$ ipython --no-banner

In [1]: import numpy as np

In [2]: np.set_printoptions(suppress=True, linewidth=100)

In [3]: def rd(a):
   ...:     return np.round(a, 1) + 0
   ...: 

In [4]: rng = np.random.default_rng(475)

In [5]: A = np.triu(rng.random((12, 12)) < 0.2, 1).astype(int)

In [6]: A = A + A.T

In [7]: A
Out[7]: 
array([[0, 0, 1, 0, 0, 0, 0, 0, 1, 0, 0, 0],
       [0, 0, 0, 0, 1, 0, 1, 0, 0, 0, 0, 0],
       [1, 0, 0, 0, 1, 0, 1, 0, 1, 0, 0, 0],
       [0, 0, 0, 0, 1, 0, 0, 0, 0, 0, 0, 1],
       [0, 1, 1, 1, 0, 0, 0, 0, 0, 0, 0, 0],
       [0, 0, 0, 0, 0, 0, 1, 0, 0, 0, 0, 0],
       [0, 1, 1, 0, 0, 1, 0, 1, 0, 0, 0, 0],
       [0, 0, 0, 0, 0, 0, 1, 0, 0, 0, 1, 0],
       [1, 0, 1, 0, 0, 0, 0, 0, 0, 0, 0, 0],
       [0, 0, 0, 0, 0, 0, 0, 0, 0, 0, 0, 0],
       [0, 0, 0, 0, 0, 0, 0, 1, 0, 0, 0, 0],
       [0, 0, 0, 1, 0, 0, 0, 0, 0, 0, 0, 0]])

In [8]: (np.linalg.matrix_power((A != 0) + (A.T != 0) + np.eye(12), 12) > 0).astype(int)
Out[8]: 
array([[1, 1, 1, 1, 1, 1, 1, 1, 1, 0, 1, 1],
       [1, 1, 1, 1, 1, 1, 1, 1, 1, 0, 1, 1],
       [1, 1, 1, 1, 1, 1, 1, 1, 1, 0, 1, 1],
       [1, 1, 1, 1, 1, 1, 1, 1, 1, 0, 1, 1],
       [1, 1, 1, 1, 1, 1, 1, 1, 1, 0, 1, 1],
       [1, 1, 1, 1, 1, 1, 1, 1, 1, 0, 1, 1],
       [1, 1, 1, 1, 1, 1, 1, 1, 1, 0, 1, 1],
       [1, 1, 1, 1, 1, 1, 1, 1, 1, 0, 1, 1],
       [1, 1, 1, 1, 1, 1, 1, 1, 1, 0, 1, 1],
       [0, 0, 0, 0, 0, 0, 0, 0, 0, 1, 0, 0],
       [1, 1, 1, 1, 1, 1, 1, 1, 1, 0, 1, 1],
       [1, 1, 1, 1, 1, 1, 1, 1, 1, 0, 1, 1]])

In [9]: (A != 0).astype(int)
Out[9]: 
array([[0, 0, 1, 0, 0, 0, 0, 0, 1, 0, 0, 0],
       [0, 0, 0, 0, 1, 0, 1, 0, 0, 0, 0, 0],
       [1, 0, 0, 0, 1, 0, 1, 0, 1, 0, 0, 0],
       [0, 0, 0, 0, 1, 0, 0, 0, 0, 0, 0, 1],
       [0, 1, 1, 1, 0, 0, 0, 0, 0, 0, 0, 0],
       [0, 0, 0, 0, 0, 0, 1, 0, 0, 0, 0, 0],
       [0, 1, 1, 0, 0, 1, 0, 1, 0, 0, 0, 0],
       [0, 0, 0, 0, 0, 0, 1, 0, 0, 0, 1, 0],
       [1, 0, 1, 0, 0, 0, 0, 0, 0, 0, 0, 0],
       [0, 0, 0, 0, 0, 0, 0, 0, 0, 0, 0, 0],
       [0, 0, 0, 0, 0, 0, 0, 1, 0, 0, 0, 0],
       [0, 0, 0, 1, 0, 0, 0, 0, 0, 0, 0, 0]])

In [10]: rd(np.sort(np.linalg.eigvals(A).real))
Out[10]: array([-2.5, -1.5, -1. , -1. , -0.6, -0.4,  0. ,  0.4,  0.8,  1.5,  1.6,  2.7])

In [11]: (A + A.T) / 2
Out[11]: 
array([[0., 0., 1., 0., 0., 0., 0., 0., 1., 0., 0., 0.],
       [0., 0., 0., 0., 1., 0., 1., 0., 0., 0., 0., 0.],
       [1., 0., 0., 0., 1., 0., 1., 0., 1., 0., 0., 0.],
       [0., 0., 0., 0., 1., 0., 0., 0., 0., 0., 0., 1.],
       [0., 1., 1., 1., 0., 0., 0., 0., 0., 0., 0., 0.],
       [0., 0., 0., 0., 0., 0., 1., 0., 0., 0., 0., 0.],
       [0., 1., 1., 0., 0., 1., 0., 1., 0., 0., 0., 0.],
       [0., 0., 0., 0., 0., 0., 1., 0., 0., 0., 1., 0.],
       [1., 0., 1., 0., 0., 0., 0., 0., 0., 0., 0., 0.],
       [0., 0., 0., 0., 0., 0., 0., 0., 0., 0., 0., 0.],
       [0., 0., 0., 0., 0., 0., 0., 1., 0., 0., 0., 0.],
       [0., 0., 0., 1., 0., 0., 0., 0., 0., 0., 0., 0.]])

In [12]: np.linalg.matrix_power(A, 2)
Out[12]: 
array([[2, 0, 1, 0, 1, 0, 1, 0, 1, 0, 0, 0],
       [0, 2, 2, 1, 0, 1, 0, 1, 0, 0, 0, 0],
       [1, 2, 4, 1, 0, 1, 0, 1, 1, 0, 0, 0],
       [0, 1, 1, 2, 0, 0, 0, 0, 0, 0, 0, 0],
       [1, 0, 0, 0, 3, 0, 2, 0, 1, 0, 0, 1],
       [0, 1, 1, 0, 0, 1, 0, 1, 0, 0, 0, 0],
       [1, 0, 0, 0, 2, 0, 4, 0, 1, 0, 1, 0],
       [0, 1, 1, 0, 0, 1, 0, 2, 0, 0, 0, 0],
       [1, 0, 1, 0, 1, 0, 1, 0, 2, 0, 0, 0],
       [0, 0, 0, 0, 0, 0, 0, 0, 0, 0, 0, 0],
       [0, 0, 0, 0, 0, 0, 1, 0, 0, 0, 1, 0],
       [0, 0, 0, 0, 1, 0, 0, 0, 0, 0, 0, 1]])

In [13]: np.allclose(A, A.T)
Out[13]: True

In [14]: rd(np.linalg.det(A))
Out[14]: np.float64(0.0)

In [15]: np.allclose(A @ A.T, A.T @ A)
Out[15]: True

In [16]: assert A == A.T
---------------------------------------------------------------------------
ValueError                                Traceback (most recent call last)
Cell In[16], line 1
----> 1 assert A == A.T

ValueError: The truth value of an array with more than one element is ambiguous. Use a.any() or a.all()

In [17]: U, sigma, Vh = np.linalg.svd(A)

In [18]: rd(sigma)
Out[18]: array([2.7, 2.5, 1.6, 1.5, 1.5, 1. , 1. , 0.8, 0.6, 0.4, 0.4, 0. ])

In [19]: np.argmax(sigma[:-1] / (sigma[1:] + 1e-6)) + 1
Out[19]: np.int64(11)

In [20]: A2 = U[:, :11] @ np.diag(sigma[:11]) @ Vh[:11]

In [21]: np.linalg.matrix_rank(A, rtol=0.05)
Out[21]: np.int64(11)

In [22]: np.linalg.matrix_rank(A2)
Out[22]: np.int64(11)

In [23]: [round(float(np.linalg.det(A[:i, :i])), 2) + 0 for i in range(1, 13)]
Out[23]: [0.0, 0.0, 0.0, 0.0, 0.0, 0.0, 0.0, 0.0, 0.0, 0.0, 0.0, 0.0]

In [24]: try:
    ...:     np.linalg.cholesky(A)
    ...: except np.linalg.LinAlgError as e:
    ...:     print("failed:", e)
    ...: 
failed: Matrix is not positive definite

In [25]: rd(np.linalg.eigvalsh(A).min())
Out[25]: np.float64(-2.5)

In [26]: arr = np.loadtxt("run5.csv", delimiter=",")

In [27]: arr
Out[27]: 
array([[-0.7,  0.5,  1.5,  1.9,  0.4, -0.2,  0.2,  2. , -2.5, -1.4,  0.7],
       [-0.1, -2.4, -0.3,  3.1, -0.5, -3.6, -0.7,  2.4, -1.1, -1.4,  1.9],
       [-2.3,  1.9,  1.9,  0.6, -0.3, -4.6, -1.2,  1.4,  3.4, -2.4, -1.6],
       [-0.2, -2.3, -4.2,  0.3, -0.7,  1.9,  2. , -2. , -1.2, -2.2, -4.3],
       [-3.4, -1.8,  2.9,  2.2, -2.8, -1.6,  0. ,  0.1, -1.2, -2.7, -1.1],
       [ 1.8, -2.8,  0.1,  2.4,  1.2,  0.9, -0.8,  1.2,  1.2,  0.3, -3. ],
       [ 0.3, -1.8, -2. , -1.2, -1. ,  0.3,  1.7,  0.1, -1.8, -1.3, -2.9],
       [ 1.1,  0.2, -1. , -1.2,  0.2,  4.3,  1.1, -1.9, -1.9,  1. , -1.1],
       [-2.3, -0.4,  3.6,  0.1, -0.5,  1.6, -0.9,  1. , -2.2, -1.6, -1.3],
       [-1.6,  1.8, -3. , -2.5,  0.6, -2.9, -0.2, -3.6, -2.4, -0.1,  0.3],
       [ 1.9,  2.6, -3. , -1.7,  2.9, -4.2,  1. , -2.5,  1.4,  0.8, -1.6],
       [ 1.5,  1.2,  1.1, -0.5,  1.5,  1.2, -3.3,  2.4,  2.2,  3.3,  1.8],
       [ 0.4, -0.9, -4.7,  0.7, -0.3, -3.4,  1.2, -0.4, -1.4, -0.4, -1.1],
       [-1.3,  1.8, -3.4, -0.9, -2. , -4.8,  2.6, -1.3, -3.1, -0.5,  2.4],
       [ 1. ,  3.7, -0.1,  0.8,  0.4, -0.1,  1.5,  2.8, -0.4,  4.1,  3.8],
       [-0.5,  0.1,  2.9, -1.2, -0.3,  0.3,  2.7,  0.9,  1.9,  1.5,  1.1],
       [-1.2, -1.8,  0.1, -0.5, -1.2,  3.2,  0.9,  0.2,  0.5,  1.2,  1. ],
       [-0.4,  4.2, -1.2,  0.2,  3.4, -1.1, -0.5,  0.1, -0.8, -0.2,  1.1],
       [ 1.3, -1.4,  1.6, -1.1, -1.4, -4.5,  0.6, -1.1,  1.1, -0.3, -1.6],
       [ 2.7, -2.3,  0.7,  1. , -0.7, -4.8,  2.8, -0.2, -1.2, -1.2,  2.7],
       [ 2.9,  1.2, -1.2, -0.5, -0.3, -2.8, -0.8,  1.4, -0.5,  2.5, -1. ],
       [-0.1, -0.3, -5. ,  0.2,  3.8, -1.7,  2.1, -1.3, -1.7,  1.6,  0.4],
       [ 3.5,  1. , -3.6,  0.8, -2.7, -2. , -1.3,  2.1,  3.4,  1.3,  0.8],
       [ 0.2, -3.3, -0.1,  0.3, -3.1,  3.1, -1.2, -0.5,  0.7, -1.7, -0.2],
       [ 0.6,  2.3,  2.1,  1.5, -0.6, -2.9,  1.3,  0.6, -0.2, -4.2, -0.8],
       [-1.4,  1. ,  5.2,  1.4,  0.9, -2.1, -1.7,  1.3,  0.8, -0.1,  2.9],
       [ 0.6, -2.1, -4.3,  2.3,  0.8,  1.3,  0.5, -3.8, -2.3,  2.4,  2.3],
       [-1.4,  1.2,  0. , -3. ,  2.1, -0.4,  1.8, -0.7,  2.2,  4.1,  0.3],
       [-0.9,  4.5,  0.5, -0.5,  0. ,  2.6, -4.4,  0.8,  2.1,  2.3,  1.1],
       [ 2. ,  1.5,  1.3, -1.5,  0. , -3.6,  0.5, -1.1, -0.4,  0.7,  2.8],
       [-1.5,  0.9,  2.9,  0. , -2.7, -4.3,  0.7,  1.1, -1.6, -0.6, -0.4],
       [-3.4,  2.4,  4. ,  1.7, -5. , -0.4, -0.7, -0.8, -1.5, -3.5, -0.2],
       [-7.1,  0.8,  2.8,  5.3, -1.3, -1.6, -1.1, -1.2, -0.6, -2.1,  1.8],
       [-3.8,  2.1,  4.9,  2.1,  0.8, -0.4, -1.6, -0.6,  0.9, -0.9, -0.7],
       [-0.2,  1.6,  1.6,  0.5, -1.8,  0.4, -0.8, -0.8, -0.8,  0.6, -0.5],
       [ 3.8, -2.9, -1.7, -3.6,  2.9, -1.1,  0.9,  0.8,  1.5,  2.9,  4.3],
       [-1.7, -0.4, -1.1,  1. ,  0.2, -1.6,  1.6, -0.9, -2.8,  1.3, -0.5],
       [ 0.3,  0.4, -2.6, -0.5,  1.1, -1.1,  1.5, -0.3,  0.6, -0.1, -2.8],
       [ 0.5, -0.9, -0.2,  1.8, -1.4, -1.3, -0.1, -3.1, -1.6,  0.7, -1.1],
       [-0.6, -4.3, -2.4, -0.2,  0.5,  2.7, -2.5,  0.9, -0.1,  1.6,  2.3],
       [-2.4, -2.1,  1.2,  2.2, -0.5,  2.4, -2.9,  2.4,  0.8,  1.6,  0.5],
       [-2. , -1. ,  0.6, -3.6, -0.8,  1.8,  2.1,  1.8,  0.1,  0.4, -1.3],
       [-0.3, -1.3,  1.4,  1.1,  0.1,  1.6, -2.1, -1.6, -0.7, -1.6,  0.1]])

In [28]: A2 = arr / np.sqrt((arr ** 2).mean(axis=1, keepdims=True))

In [29]: np.linalg.matrix_rank(arr - arr.mean(axis=1, keepdims=True))
Out[29]: np.int64(10)

In [30]: np.linalg.matrix_rank(A2) == np.linalg.matrix_rank(arr)
Out[30]: np.True_

In [31]: rd(np.linalg.norm(A2, axis=1))
Out[31]: 
array([3.3, 3.3, 3.3, 3.3, 3.3, 3.3, 3.3, 3.3, 3.3, 3.3, 3.3, 3.3, 3.3, 3.3, 3.3, 3.3, 3.3, 3.3,
       3.3, 3.3, 3.3, 3.3, 3.3, 3.3, 3.3, 3.3, 3.3, 3.3, 3.3, 3.3, 3.3, 3.3, 3.3, 3.3, 3.3, 3.3,
       3.3, 3.3, 3.3, 3.3, 3.3, 3.3, 3.3])

In [32]: rd(A2[33])
Out[32]: array([-1.7,  1. ,  2.2,  1. ,  0.4, -0.2, -0.7, -0.3,  0.4, -0.4, -0.3])

In [33]: K = np.load("out12.npy")

In [34]: K
Out[34]: 
array([[ 0,  1,  1,  0,  1,  2,  2,  2,  1],
       [ 0,  1,  1,  0,  1,  2,  2,  2,  1],
       [-1,  0,  0, -1,  0,  1,  1,  1,  0],
       [-3, -2, -2, -3, -2, -1, -1, -1, -2],
       [ 3,  4,  4,  3,  4,  5,  5,  5,  4],
       [-2, -1, -1, -2, -1,  0,  0,  0, -1],
       [-1,  0,  0, -1,  0,  1,  1,  1,  0],
       [ 1,  2,  2,  1,  2,  3,  3,  3,  2],
       [-3, -2, -2, -3, -2, -1, -1, -1, -2]])

In [35]: rd(K @ np.linalg.pinv(K) @ K)
Out[35]: 
array([[ 0.,  1.,  1.,  0.,  1.,  2.,  2.,  2.,  1.],
       [ 0.,  1.,  1.,  0.,  1.,  2.,  2.,  2.,  1.],
       [-1.,  0.,  0., -1.,  0.,  1.,  1.,  1.,  0.],
       [-3., -2., -2., -3., -2., -1., -1., -1., -2.],
       [ 3.,  4.,  4.,  3.,  4.,  5.,  5.,  5.,  4.],
       [-2., -1., -1., -2., -1.,  0.,  0.,  0., -1.],
       [-1.,  0.,  0., -1.,  0.,  1.,  1.,  1.,  0.],
       [ 1.,  2.,  2.,  1.,  2.,  3.,  3.,  3.,  2.],
       [-3., -2., -2., -3., -2., -1., -1., -1., -2.]])

In [36]: np.linalg.lstsq(K[:-1].T, K[-1])[2]
Out[36]: np.int32(2)

In [37]: try:
    ...:     np.linalg.inv(K)
    ...: except np.linalg.LinAlgError as e:
    ...:     print("failed:", e)
    ...: 
failed: Singular matrix

In [38]: U, sigma, Vh = np.linalg.svd(K)

In [39]: rd(sigma)
Out[39]: array([17. ,  6.4,  0. ,  0. ,  0. ,  0. ,  0. ,  0. ,  0. ])

In [40]: A2 = U[:, :2] @ np.diag(sigma[:2]) @ Vh[:2]

In [41]: rd(np.linalg.norm(K - A2, 2)), rd(sigma[2])
Out[41]: (np.float64(0.0), np.float64(0.0))

In [42]: rd(np.abs(K - A2).max())
Out[42]: np.float64(0.0)

In [43]: M = np.loadtxt("m.csv", delimiter=",")

In [44]: M
Out[44]: 
array([[-2.,  0., -1.,  0.,  0.,  0.,  0., -2.],
       [ 0.,  2.,  0.,  1.,  2., -1., -2.,  0.],
       [-1.,  0.,  2.,  0.,  0.,  0.,  0.,  0.],
       [ 0., -1.,  0.,  0.,  1., -1.,  0.,  0.],
       [ 0.,  1.,  0.,  0., -2.,  0.,  1.,  0.],
       [ 0., -1.,  0.,  1.,  2.,  1.,  2.,  0.],
       [ 0.,  1.,  0.,  1.,  2., -1.,  2.,  0.],
       [ 0.,  0.,  1.,  0.,  0.,  0.,  0.,  2.]])

In [45]: M.reshape(-1, 2)
Out[45]: 
array([[-2.,  0.],
       [-1.,  0.],
       [ 0.,  0.],
       [ 0., -2.],
       [ 0.,  2.],
       [ 0.,  1.],
       [ 2., -1.],
       [-2.,  0.],
       [-1.,  0.],
       [ 2.,  0.],
       [ 0.,  0.],
       [ 0.,  0.],
       [ 0., -1.],
       [ 0.,  0.],
       [ 1., -1.],
       [ 0.,  0.],
       [ 0.,  1.],
       [ 0.,  0.],
       [-2.,  0.],
       [ 1.,  0.],
       [ 0., -1.],
       [ 0.,  1.],
       [ 2.,  1.],
       [ 2.,  0.],
       [ 0.,  1.],
       [ 0.,  1.],
       [ 2., -1.],
       [ 2.,  0.],
       [ 0.,  0.],
       [ 1.,  0.],
       [ 0.,  0.],
       [ 0.,  2.]])

In [46]: t3 = M.reshape(8, 2, -1)

In [47]: np.swapaxes(t3, 1, 2)[4]
Out[47]: 
array([[ 0., -2.],
       [ 1.,  0.],
       [ 0.,  1.],
       [ 0.,  0.]])

In [48]: t3.transpose(1, 0, 2)
Out[48]: 
array([[[-2.,  0., -1.,  0.],
        [ 0.,  2.,  0.,  1.],
        [-1.,  0.,  2.,  0.],
        [ 0., -1.,  0.,  0.],
        [ 0.,  1.,  0.,  0.],
        [ 0., -1.,  0.,  1.],
        [ 0.,  1.,  0.,  1.],
        [ 0.,  0.,  1.,  0.]],

       [[ 0.,  0.,  0., -2.],
        [ 2., -1., -2.,  0.],
        [ 0.,  0.,  0.,  0.],
        [ 1., -1.,  0.,  0.],
        [-2.,  0.,  1.,  0.],
        [ 2.,  1.,  2.,  0.],
        [ 2., -1.,  2.,  0.],
        [ 0.,  0.,  0.,  2.]]])
